% python3 -q
>>> import numpy as np
>>> np.set_printoptions(suppress=True, linewidth=160)
>>> rnd = lambda a: np.round(a, 2) + 0
>>> A2 = np.array([[3, 2, 5], [5, 1, 2], [0, 5, 3]])
>>> feats = A2 - A2.T
>>> feats
array([[ 0, -3,  5],
       [ 3,  0, -3],
       [-5,  3,  0]])
>>> left, sigma, Vh = np.linalg.svd(feats)
>>> V = Vh[:(sigma > 1e-8).sum()]
>>> rng = np.random.default_rng(3088)
>>> x = feats[2] + 3 * feats[1] + rng.integers(2) * np.eye(3)[0]
>>> x
array([ 5.,  3., -9.])
>>> np.linalg.matrix_rank(np.vstack([feats, x]))
np.int64(3)
>>> m1 = np.loadtxt("layer5.csv", delimiter=",")
>>> m1
array([[-1.,  0.,  2., -1.],
       [-2., -2.,  4.,  0.],
       [-2., -5.,  7.,  0.],
       [-2., -4.,  4.,  2.]])
>>> rnd(np.linalg.norm(m1, 2) / np.linalg.norm(m1))
np.float64(0.97)
>>> np.argsort(-np.linalg.norm(m1, axis=0).round(6), kind="stable")[:3]
array([2, 1, 0])
>>> np.linalg.matrix_rank(m1, rtol=0.1)
np.int64(2)
>>> left, sigma, Vh = np.linalg.svd(m1)
>>> V = Vh[:(sigma > 1e-8).sum()]
>>> x = m1[0] + -1 * m1[2] + rng.integers(2) * np.eye(4)[2]
>>> x
array([ 1.,  5., -4., -1.])
>>> rnd(np.diag(V.T @ V))
array([0.75, 0.75, 0.75, 0.75])
>>> rnd(np.linalg.norm(x - V.T @ V @ x))
np.float64(0.5)
>>> np.linalg.matrix_rank(np.vstack([m1, x]))
np.int64(4)
>>> rnd(V.T @ V)
array([[ 0.75, -0.25, -0.25, -0.25],
       [-0.25,  0.75, -0.25, -0.25],
       [-0.25, -0.25,  0.75, -0.25],
       [-0.25, -0.25, -0.25,  0.75]])
>>> np.allclose(V.T @ V @ x, x)
False
